$ ipython --no-banner

In [1]: import numpy as np

In [2]: np.set_printoptions(suppress=True, linewidth=200)

In [3]: def tidy(a):
   ...:     return np.round(a, 2) + 0
   ...: 

In [4]: arr = np.loadtxt("layer13.csv", delimiter=",")

In [5]: arr
Out[5]: 
array([[ -2.29, -31.15,  20.84, -32.78, -21.68,   9.66,  17.63,  30.62],
       [ -0.54, -30.72,  20.49, -33.37, -20.77,   9.82,  16.19,  28.94],
       [ -8.7 ,  23.29, -16.11,  30.37,   5.07,  20.77,   7.69,   1.78],
       [ -3.  , -32.06,  18.93, -31.81, -21.91,  10.46,  17.65,  30.01],
       [ -7.82,  24.85, -17.99,  30.45,   4.48,  22.43,   8.95,   0.42],
       [ -8.64,  23.38, -16.83,  30.81,   3.96,  21.65,   8.8 ,   1.95],
       [ -2.75, -32.54,  21.85, -34.91, -21.17,   9.64,  18.11,  31.62],
       [ -4.54, -15.58,  -0.38,  -9.15, -26.02, -43.48,   7.12,   3.06],
       [ -1.89, -32.25,  20.39, -34.09, -22.63,   9.84,  17.84,  30.6 ],
       [ -3.13, -30.45,  19.73, -33.83, -22.67,  10.94,  19.93,  27.74],
       [ -8.01,  24.48, -15.93,  29.45,   3.16,  22.07,   8.19,   1.4 ],
       [ -6.46,  24.04, -16.44,  28.85,   4.09,  22.62,   7.69,   2.68],
       [ -6.75,  21.86, -15.07,  30.95,   3.99,  21.03,   7.05,   3.56],
       [ -9.01,  24.19, -15.83,  31.02,   3.1 ,  22.93,   7.38,   2.44],
       [ -3.98, -16.36,  -1.11,  -8.73, -26.58, -46.18,   6.92,   1.42]])

In [6]: proj = arr @ np.linalg.solve(arr.T @ arr, arr.T)

In [7]: tidy(np.linalg.eigvalsh(proj))
Out[7]: array([0., 0., 0., 0., 0., 0., 0., 1., 1., 1., 1., 1., 1., 1., 1.])

In [8]: tidy(proj @ arr[:, 4])
Out[8]: array([-21.68, -20.77,   5.07, -21.91,   4.48,   3.96, -21.17, -26.02, -22.63, -22.67,   3.16,   4.09,   3.99,   3.1 , -26.58])

In [9]: A2 = np.c_[arr[:, :5] @ np.array([[1, -1, 1, 2, -2],
   ...:     [0, -1, 2, 2, -2],
   ...:     [-1, -1, 0, -1, 0],
   ...:     [2, 0, -1, 2, 1],
   ...:     [2, 2, 0, 2, 1]]), np.array([0, 3, 1, 0, 2, 2, 1, 1, 3, 2, 3, 2, 3, 2, 2])]

In [10]: tidy(A2)
Out[10]: 
array([[-132.05,  -30.76,  -31.81, -196.64,   12.42,    0.  ],
       [-129.31,  -30.77,  -28.61, -191.29,    8.38,    3.  ],
       [  78.29,   11.66,    7.51,  116.17,    6.26,    1.  ],
       [-129.37,  -27.69,  -35.31, -196.49,   16.4 ,    0.  ],
       [  80.03,    9.92,   11.43,  121.91,    0.87,    2.  ],
       [  77.73,   10.01,    7.31,  115.85,    5.29,    2.  ],
       [-136.76,  -28.9 ,  -32.92, -204.59,   14.5 ,    1.  ],
       [ -74.5 ,  -31.54,  -26.55, -110.2 ,    5.07,    1.  ],
       [-135.72,  -31.51,  -32.3 , -202.11,   11.56,    3.  ],
       [-135.86,  -31.49,  -30.2 , -199.89,   10.66,    2.  ],
       [  73.14,    5.78,   11.5 ,  114.09,   -0.33,    3.  ],
       [  75.86,    7.04,   12.77,  117.48,   -2.22,    2.  ],
       [  78.2 ,    7.94,    6.02,  115.17,    4.72,    3.  ],
       [  75.06,    6.85,    8.35,  114.43,    3.76,    2.  ],
       [ -73.49,  -31.71,  -27.97, -110.19,    5.37,    2.  ]])

In [11]: np.linalg.matrix_rank(np.c_[arr, A2])
Out[11]: np.int64(9)

In [12]: tidy(np.linalg.norm(np.linalg.qr(arr)[0].T @ A2, axis=0) ** 2 / ((A2 ** 2).sum(axis=0) + 1e-12))
Out[12]: array([1. , 1. , 1. , 1. , 1. , 0.9])

In [13]: K = np.loadtxt("test7.csv", delimiter=",")

In [14]: K
Out[14]: 
array([[ 0.,  0.,  0.,  0.,  7.,  3.,  7.],
       [ 0.,  0.,  0.,  0., 15.,  1., 66.],
       [ 0.,  0.,  0.,  0.,  0.,  0., 86.],
       [ 0., 17.,  0.,  0.,  0.,  0., 56.],
       [ 0.,  0.,  0.,  0.,  0.,  0., 52.],
       [ 0.,  0.,  0.,  0.,  0.,  0., 24.],
       [ 0.,  0.,  0.,  0.,  0.,  0., 11.],
       [ 0.,  0.,  0.,  0.,  0.,  0., 90.],
       [ 0.,  0.,  0.,  0.,  0.,  0., 33.],
       [ 1.,  1.,  0.,  0.,  0.,  0.,  5.],
       [ 0.,  2.,  0.,  0.,  0.,  0., 52.],
       [ 0.,  0.,  0.,  0.,  0.,  0., 58.],
       [ 0.,  0.,  0.,  0.,  0.,  0., 74.],
       [ 0.,  0.,  0.,  0.,  0.,  0., 28.],
       [ 0.,  0.,  0.,  0.,  0.,  0., 53.],
       [ 0.,  0.,  0.,  0.,  0.,  0., 47.],
       [ 0.,  0.,  0.,  0.,  0.,  0., 82.],
       [ 0., 19.,  0.,  0.,  0.,  0., 60.],
       [ 0.,  0.,  0.,  0.,  0.,  0.,  1.],
       [ 0.,  0.,  0.,  0.,  7.,  1., 41.],
       [ 0., 10.,  0.,  0.,  0.,  0., 66.],
       [ 0.,  1.,  0.,  0.,  0.,  0., 50.],
       [ 0.,  0.,  0.,  0.,  0.,  0., 75.],
       [ 0.,  7.,  0.,  0.,  0.,  0., 61.],
       [ 0.,  0.,  0.,  0.,  0.,  0., 77.],
       [ 0.,  0.,  0.,  0.,  0.,  0., 42.],
       [ 0.,  0.,  0.,  0.,  0.,  0., 58.],
       [ 0., 11.,  0.,  0.,  0.,  0., 68.],
       [ 0., 22.,  0.,  0.,  0.,  0., 43.],
       [ 0.,  0.,  0.,  0.,  0.,  0., 64.],
       [ 0.,  0.,  0.,  0.,  0.,  0., 56.],
       [ 0.,  0.,  0.,  0.,  0.,  0., 56.],
       [ 0., 17.,  0.,  0.,  0.,  0., 56.],
       [ 0.,  0.,  0.,  0.,  0.,  0., 28.],
       [ 0., 11.,  0.,  0.,  0.,  0., 68.],
       [ 0.,  3.,  0.,  0.,  0.,  0., 53.],
       [ 0.,  0.,  0.,  0.,  0.,  0., 84.],
       [ 0.,  4.,  0.,  0.,  0.,  0., 10.],
       [ 0.,  0.,  0.,  0., 23.,  4., 40.],
       [ 0.,  0.,  0.,  0.,  0.,  0., 42.],
       [ 0.,  1.,  0.,  0.,  0.,  0., 27.]])

In [15]: [round(float(x), 2) for x in np.linalg.svd(K, compute_uv=False)[:3]]
Out[15]: [352.2, 38.41, 28.4]

In [16]: np.linalg.matrix_rank(K, rtol=0.1)
Out[16]: np.int64(2)

In [17]: Uu, s, VT = np.linalg.svd(K)

In [18]: evecs = VT[:(s > 1e-8).sum()]

In [19]: rng = np.random.default_rng(274)

In [20]: x = K[0] + -3 * K[30] + rng.integers(2) * np.eye(7)[6]

In [21]: x
Out[21]: array([   0.,    0.,    0.,    0.,    7.,    3., -160.])

In [22]: np.linalg.matrix_rank(np.vstack([K, x]))
Out[22]: np.int64(5)

In [23]: tidy(evecs.T @ evecs)
Out[23]: 
array([[1., 0., 0., 0., 0., 0., 0.],
       [0., 1., 0., 0., 0., 0., 0.],
       [0., 0., 0., 0., 0., 0., 0.],
       [0., 0., 0., 0., 0., 0., 0.],
       [0., 0., 0., 0., 1., 0., 0.],
       [0., 0., 0., 0., 0., 1., 0.],
       [0., 0., 0., 0., 0., 0., 1.]])

In [24]: A2 = np.array([[9, -2, 5],
    ...:     [2, -6, 2],
    ...:     [-2, 5, -8],
    ...:     [-7, 2, 2],
    ...:     [4, 5, 7],
    ...:     [-3, 2, -4],
    ...:     [2, 5, 6]])

In [25]: K @ A2
Out[25]: 
array([[ 33.,  76.,  79.],
       [189., 407., 497.],
       [172., 430., 516.],
       [146., 178., 370.],
       [104., 260., 312.],
       [ 48., 120., 144.],
       [ 22.,  55.,  66.],
       [180., 450., 540.],
       [ 66., 165., 198.],
       [ 21.,  17.,  37.],
       [108., 248., 316.],
       [116., 290., 348.],
       [148., 370., 444.],
       [ 56., 140., 168.],
       [106., 265., 318.],
       [ 94., 235., 282.],
       [164., 410., 492.],
       [158., 186., 398.],
       [  2.,   5.,   6.],
       [107., 242., 291.],
       [152., 270., 416.],
       [102., 244., 302.],
       [150., 375., 450.],
       [136., 263., 380.],
       [154., 385., 462.],
       [ 84., 210., 252.],
       [116., 290., 348.],
       [158., 274., 430.],
       [130.,  83., 302.],
       [128., 320., 384.],
       [112., 280., 336.],
       [112., 280., 336.],
       [146., 178., 370.],
       [ 56., 140., 168.],
       [158., 274., 430.],
       [112., 247., 324.],
       [168., 420., 504.],
       [ 28.,  26.,  68.],
       [160., 323., 385.],
       [ 84., 210., 252.],
       [ 56., 129., 164.]])

In [26]: np.einsum("ij,ij->i", K, K)
Out[26]: 
array([ 107., 4582., 7396., 3425., 2704.,  576.,  121., 8100., 1089.,   27., 2708., 3364., 5476.,  784., 2809., 2209., 6724., 3961.,    1., 1731., 4456., 2501., 5625., 3770., 5929., 1764., 3364.,
       4745., 2333., 4096., 3136., 3136., 3425.,  784., 4745., 2818., 7056.,  116., 2145., 1764.,  730.])

In [27]: r = np.linalg.matrix_rank(K)

In [28]: r
Out[28]: np.int64(5)

In [29]: null = np.linalg.svd(K)[2][r:].T

In [30]: [int(np.linalg.matrix_rank(K[:, :j + 1])) for j in range(7)]
Out[30]: [1, 2, 2, 2, 3, 4, 5]

In [31]: null.shape
Out[31]: (7, 2)

In [32]: tidy(null @ null.T)
Out[32]: 
array([[0., 0., 0., 0., 0., 0., 0.],
       [0., 0., 0., 0., 0., 0., 0.],
       [0., 0., 1., 0., 0., 0., 0.],
       [0., 0., 0., 1., 0., 0., 0.],
       [0., 0., 0., 0., 0., 0., 0.],
       [0., 0., 0., 0., 0., 0., 0.],
       [0., 0., 0., 0., 0., 0., 0.]])

In [33]: E = np.loadtxt("block4.csv", delimiter=",")

In [34]: tidy(E)
Out[34]: 
array([[ 1.  ,  0.01,  0.  , -0.01, -0.01, -0.01,  0.03,  0.  , -0.01,  0.  ,  0.  ,  0.  ],
       [ 0.01,  0.98,  0.01,  0.04,  0.05,  0.06, -0.12,  0.02,  0.06, -0.02,  0.  ,  0.  ],
       [ 0.  ,  0.01,  1.  , -0.01, -0.02, -0.02,  0.04, -0.01, -0.02,  0.01,  0.  ,  0.  ],
       [-0.01,  0.04, -0.01,  0.94, -0.08, -0.08,  0.17, -0.03, -0.08,  0.03,  0.  ,  0.  ],
       [-0.01,  0.05, -0.02, -0.08,  0.9 , -0.11,  0.23, -0.03, -0.11,  0.04,  0.  ,  0.  ],
       [-0.01,  0.06, -0.02, -0.08, -0.11,  0.87,  0.26, -0.04, -0.13,  0.04,  0.  ,  0.  ],
       [ 0.03, -0.12,  0.04,  0.17,  0.23,  0.26,  0.46,  0.08,  0.26, -0.09,  0.  ,  0.  ],
       [ 0.  ,  0.02, -0.01, -0.03, -0.03, -0.04,  0.08,  0.99, -0.04,  0.01,  0.  ,  0.  ],
       [-0.01,  0.06, -0.02, -0.08, -0.11, -0.13,  0.26, -0.04,  0.87,  0.04,  0.  ,  0.  ],
       [ 0.  , -0.02,  0.01,  0.03,  0.04,  0.04, -0.09,  0.01,  0.04,  0.99,  0.  ,  0.  ],
       [ 0.  ,  0.  ,  0.  ,  0.  ,  0.  ,  0.  ,  0.  ,  0.  ,  0.  ,  0.  ,  1.  ,  0.  ],
       [ 0.  ,  0.  ,  0.  ,  0.  ,  0.  ,  0.  ,  0.  ,  0.  ,  0.  ,  0.  ,  0.  ,  1.  ]])

In [35]: # looks like rank 11

In [36]: ev, evecs = np.linalg.eigh(E)

In [37]: np.unique(ev.round(6) + 0, return_counts=True)[1]
Out[37]: array([ 1, 11])

In [38]: tidy(ev.sum()), tidy(np.trace(E))
Out[38]: (np.float64(11.0), np.float64(11.0))

In [39]: tidy(np.trace(np.linalg.pinv(E) @ E))
Out[39]: np.float64(11.0)

In [40]: np.abs(np.diag(np.linalg.qr(E)[1])) > 1e-9
Out[40]: array([ True,  True,  True,  True,  True,  True,  True,  True,  True,  True,  True, False])

In [41]: A2 = E / np.sqrt((E ** 2).mean(axis=1, keepdims=True))

In [42]: np.linalg.matrix_rank(A2) == np.linalg.matrix_rank(E)
Out[42]: np.True_

In [43]: tidy(A2[6])
Out[43]: array([ 0.13, -0.59,  0.18,  0.89,  1.18,  1.32,  2.36,  0.4 ,  1.32, -0.44,  0.  , -0.02])

In [44]: gram = E.T @ E

In [45]: tidy(np.linalg.eigvalsh(gram)[::-1])
Out[45]: array([1., 1., 1., 1., 1., 1., 1., 1., 1., 1., 1., 0.])

In [46]: tidy(np.trace(gram)), tidy((E ** 2).sum())
Out[46]: (np.float64(11.0), np.float64(11.0))

In [47]: tidy(gram)
Out[47]: 
array([[ 1.  ,  0.01,  0.  , -0.01, -0.01, -0.01,  0.03,  0.  , -0.01,  0.  ,  0.  ,  0.  ],
       [ 0.01,  0.98,  0.01,  0.04,  0.05,  0.06, -0.12,  0.02,  0.06, -0.02,  0.  ,  0.  ],
       [ 0.  ,  0.01,  1.  , -0.01, -0.02, -0.02,  0.04, -0.01, -0.02,  0.01,  0.  ,  0.  ],
       [-0.01,  0.04, -0.01,  0.94, -0.08, -0.08,  0.17, -0.03, -0.08,  0.03,  0.  ,  0.  ],
       [-0.01,  0.05, -0.02, -0.08,  0.9 , -0.11,  0.23, -0.03, -0.11,  0.04,  0.  ,  0.  ],
       [-0.01,  0.06, -0.02, -0.08, -0.11,  0.87,  0.26, -0.04, -0.13,  0.04,  0.  ,  0.  ],
       [ 0.03, -0.12,  0.04,  0.17,  0.23,  0.26,  0.46,  0.08,  0.26, -0.09,  0.  ,  0.  ],
       [ 0.  ,  0.02, -0.01, -0.03, -0.03, -0.04,  0.08,  0.99, -0.04,  0.01,  0.  ,  0.  ],
       [-0.01,  0.06, -0.02, -0.08, -0.11, -0.13,  0.26, -0.04,  0.87,  0.04,  0.  ,  0.  ],
       [ 0.  , -0.02,  0.01,  0.03,  0.04,  0.04, -0.09,  0.01,  0.04,  0.99,  0.  ,  0.  ],
       [ 0.  ,  0.  ,  0.  ,  0.  ,  0.  ,  0.  ,  0.  ,  0.  ,  0.  ,  0.  ,  1.  ,  0.  ],
       [ 0.  ,  0.  ,  0.  ,  0.  ,  0.  ,  0.  ,  0.  ,  0.  ,  0.  ,  0.  ,  0.  ,  1.  ]])

In [48]: tidy(gram @ gram)
Out[48]: 
array([[ 1.  ,  0.01,  0.  , -0.01, -0.01, -0.01,  0.03,  0.  , -0.01,  0.  ,  0.  ,  0.  ],
       [ 0.01,  0.98,  0.01,  0.04,  0.05,  0.06, -0.12,  0.02,  0.06, -0.02,  0.  ,  0.  ],
       [ 0.  ,  0.01,  1.  , -0.01, -0.02, -0.02,  0.04, -0.01, -0.02,  0.01,  0.  ,  0.  ],
       [-0.01,  0.04, -0.01,  0.94, -0.08, -0.08,  0.17, -0.03, -0.08,  0.03,  0.  ,  0.  ],
       [-0.01,  0.05, -0.02, -0.08,  0.9 , -0.11,  0.23, -0.03, -0.11,  0.04,  0.  ,  0.  ],
       [-0.01,  0.06, -0.02, -0.08, -0.11,  0.87,  0.26, -0.04, -0.13,  0.04,  0.  ,  0.  ],
       [ 0.03, -0.12,  0.04,  0.17,  0.23,  0.26,  0.46,  0.08,  0.26, -0.09,  0.  ,  0.  ],
       [ 0.  ,  0.02, -0.01, -0.03, -0.03, -0.04,  0.08,  0.99, -0.04,  0.01,  0.  ,  0.  ],
       [-0.01,  0.06, -0.02, -0.08, -0.11, -0.13,  0.26, -0.04,  0.87,  0.04,  0.  ,  0.  ],
       [ 0.  , -0.02,  0.01,  0.03,  0.04,  0.04, -0.09,  0.01,  0.04,  0.99,  0.  ,  0.  ],
       [ 0.  ,  0.  ,  0.  ,  0.  ,  0.  ,  0.  ,  0.  ,  0.  ,  0.  ,  0.  ,  1.  ,  0.  ],
       [ 0.  ,  0.  ,  0.  ,  0.  ,  0.  ,  0.  ,  0.  ,  0.  ,  0.  ,  0.  ,  0.  ,  1.  ]])

In [49]: tidy(np.sort(np.abs(np.linalg.eigvals(gram))))
Out[49]: array([0., 1., 1., 1., 1., 1., 1., 1., 1., 1., 1., 1.])
